$ python3 -q
>>> import numpy as np
>>> import numpy.linalg as la
>>> np.set_printoptions(suppress=True, linewidth=100)
>>> F = np.loadtxt("run11.csv", delimiter=",")
>>> print(F)
[[0. 4. 2. 2. 3.]
 [4. 4. 3. 3. 2.]
 [2. 3. 6. 5. 5.]
 [2. 3. 5. 2. 5.]
 [3. 2. 5. 5. 2.]]
>>> # equal to its transpose
>>> hat = np.triu(np.array([[0, 0, -1, -5, 2],
...     [-3, 4, -4, 3, -5],
...     [2, -5, 3, -5, -3],
...     [-5, 2, 3, -4, -3],
...     [1, 1, -5, 0, 3]]), 1) + np.eye(5)
>>> Y = hat @ F @ la.inv(hat)
>>> print(np.round(np.poly(Y), 2))
[  1. -14. -62. 138. 479. 158.]
>>> print(Y)
[[   -6.   -10.   -65.  -328. -1240.]
 [  -13.    -9.   -80.  -474. -1694.]
 [  -17.   -18.  -123.  -666. -2449.]
 [   -7.    -3.   -29.  -184.  -641.]
 [    3.     2.    16.    94.   336.]]
>>> print(np.trace(Y), np.trace(F))
14.0 14.0
>>> ev, vecs = la.eigh(F)
>>> print(np.unique(ev.round(6) + 0, return_counts=True)[1])
[1 1 1 1 1]
>>> print(ev.round(2))
[-3.82 -2.03 -0.38  3.17 17.06]
>>> ev, vecs = la.eig(F)
>>> print(np.round(np.sort(la.eigvals(F @ F)), 2))
[  0.14   4.11  10.03  14.62 291.1 ]
>>> print(np.round(F @ vecs[:, 0] - ev[0] * vecs[:, 0], 2) + 0)
[0. 0. 0. 0. 0.]
>>> Y = F / np.sqrt((F ** 2).mean(axis=1, keepdims=True))
>>> print(la.matrix_rank(F - F.mean(axis=1, keepdims=True)))
4
>>> print(la.matrix_rank(Y) == la.matrix_rank(F))
True
>>> vec = np.array([2, -1, 0, -2, -2])
>>> print(F @ np.eye(5)[3])
[2. 3. 5. 2. 5.]
>>> print(F * vec)
[[  0.  -4.   0.  -4.  -6.]
 [  8.  -4.   0.  -6.  -4.]
 [  4.  -3.   0. -10. -10.]
 [  4.  -3.   0.  -4. -10.]
 [  6.  -2.   0. -10.  -4.]]
>>> print(np.sign((F @ vec).round(6)))
[-1. -1. -1. -1. -1.]
>>> print(la.norm(F @ vec) <= la.norm(F, 2) * la.norm(vec) + 1e-9)
True
>>> mat = np.array([[3, 2, 2, 0, 1, 0],
...     [3, 3, 0, 1, 0, 3],
...     [3, 2, 3, 1, 1, 3],
...     [3, 2, 1, 2, 1, 1],
...     [3, 2, 3, 1, 1, 1],
...     [3, 2, 0, 2, 3, 0],
...     [1, 0, 3, 3, 3, 3],
...     [9, 8, 2, 2, 1, 6]])
>>> vec = np.array([0, 3, 1, 3, 2, 3])
>>> rhs = mat @ vec
>>> print(np.round(la.pinv(mat) @ mat, 2) + 0)
[[1. 0. 0. 0. 0. 0.]
 [0. 1. 0. 0. 0. 0.]
 [0. 0. 1. 0. 0. 0.]
 [0. 0. 0. 1. 0. 0.]
 [0. 0. 0. 0. 1. 0.]
 [0. 0. 0. 0. 0. 1.]]
>>> print(np.round(la.lstsq(mat, rhs)[0], 2) + 0)
[0. 3. 1. 3. 2. 3.]
>>> print(np.round(la.solve(mat.T @ mat, mat.T @ rhs), 2) + 0)
[0. 3. 1. 3. 2. 3.]
>>> rng = np.random.default_rng(711)
>>> rhs = rhs + 0.05 * rng.normal(size=8)
>>> print(rhs.round(2))
[ 9.99 20.96 23.03 17.98 17.04 18.02 26.95 52.04]
>>> beta, *_ = la.lstsq(mat, rhs)
>>> print(beta.round())
[-0.  3.  1.  3.  2.  3.]
>>> print(beta.round(2))
[-0.01  3.02  1.01  2.99  2.01  2.99]
